$ python -q
>>> import numpy as np
>>> import numpy.linalg as la
>>> np.set_printoptions(precision=2, suppress=True, linewidth=120, floatmode="fixed")
>>> tidy = lambda a: np.round(a, 2) + 0
>>> X = np.loadtxt("block10.csv", delimiter=",")
>>> print(X)
[[ 1.00 -0.86 -0.50  0.00  0.20 -0.70 -0.40]
 [ 0.90 -3.24 -0.10  1.00 -0.80  0.60 -1.70]
 [ 0.30 -3.34  0.10  0.50 -0.60 -0.30 -1.50]
 [-0.60  0.55  0.30 -0.30  0.30  0.90  0.50]
 [ 2.50  0.67 -0.50 -0.30 -1.10  0.30  0.40]
 [ 0.00  0.63 -0.50 -0.60  2.20  1.00  0.30]
 [-0.20 -0.10  2.20  2.20 -0.60 -1.30  0.20]
 [ 0.30 -4.73 -1.30  1.00 -0.30  1.50 -2.30]
 [ 0.90  0.07 -0.30  0.30  0.10  1.10  0.00]
 [-0.70  0.74 -1.40  2.40  0.30 -0.90  0.40]
 [-0.20 -0.69  0.00 -1.10 -0.80  0.30 -0.40]
 [ 0.50  0.47  0.20 -0.40 -0.40 -0.10  0.10]
 [-0.60  0.91  0.30  0.00  0.50 -0.40  0.40]
 [ 0.30 -1.97 -1.40 -2.50  1.10  0.90 -1.00]
 [-1.90 -0.30 -1.60  2.60  2.30 -0.20 -0.30]
 [-0.90 -2.47  0.20  0.40 -1.10 -0.50 -1.00]
 [-0.80 -0.93  2.00 -0.50  1.00 -0.20 -0.30]
 [ 1.10  0.03  0.20  0.00  1.10 -1.00 -0.10]
 [ 1.90  0.17 -1.20  1.00  1.00 -0.50  0.00]
 [-0.40  1.00 -0.90  0.80 -1.30 -1.10  0.50]
 [-0.70 -1.53  0.30  1.40  0.20 -1.10 -0.90]
 [-2.30 -1.27  0.80  0.30  1.70  0.00 -0.70]
 [-1.00  0.58 -0.50 -0.10 -0.10 -0.90  0.30]
 [-1.40  2.07 -2.30  0.50 -0.50  0.00  0.90]
 [-1.40  1.76 -0.50 -3.00 -2.20 -0.60  1.30]]
>>> hat = X @ la.solve(X.T @ X, X.T)
>>> print(tidy(la.eigvalsh(hat)))
[0.00 0.00 0.00 0.00 0.00 0.00 0.00 0.00 0.00 0.00 0.00 0.00 0.00 0.00 0.00 0.00 0.00 0.00 1.00 1.00 1.00 1.00 1.00
 1.00 1.00]
>>> print(np.allclose(hat @ hat, hat))
True
>>> x0 = np.array([-2, -3, 0, -2, 2, -1, 2])
>>> rhs = X @ x0
>>> print(tidy(la.pinv(X) @ X))
[[1.00 0.00 0.00 0.00 0.00 0.00 0.00]
 [0.00 1.00 0.00 0.00 0.00 0.00 0.00]
 [0.00 0.00 1.00 0.00 0.00 0.00 0.00]
 [0.00 0.00 0.00 1.00 0.00 0.00 0.00]
 [0.00 0.00 0.00 0.00 1.00 0.00 0.00]
 [0.00 0.00 0.00 0.00 0.00 1.00 0.00]
 [0.00 0.00 0.00 0.00 0.00 0.00 1.00]]
>>> print(tidy(la.lstsq(X, rhs)[0]))
[-2.00 -3.00  0.00 -2.00  2.00 -1.00  2.00]
>>> print(tidy(la.solve(X.T @ X, X.T @ rhs)))
[-2.00 -3.00  0.00 -2.00  2.00 -1.00  2.00]
>>> rng = np.random.default_rng(78958)
>>> rhs = rhs + 0.1 * rng.normal(size=25)
>>> print(tidy(rhs))
[ 0.91  0.36  4.53  0.84 -8.17  3.07 -3.13  4.82 -3.51 -3.35  2.03 -2.09  0.77  9.52  3.75  4.59  7.05  0.69 -3.83
 -4.33  2.97  9.72  1.76 -3.73  2.15]
>>> coef, *_ = la.lstsq(X, rhs)
>>> print(tidy(X.T @ (rhs - X @ coef)))
[0.00 0.00 0.00 0.00 0.00 0.00 0.00]
>>> print(tidy(coef))
[-1.99 -2.86  0.05 -1.98  1.98 -1.01  1.71]
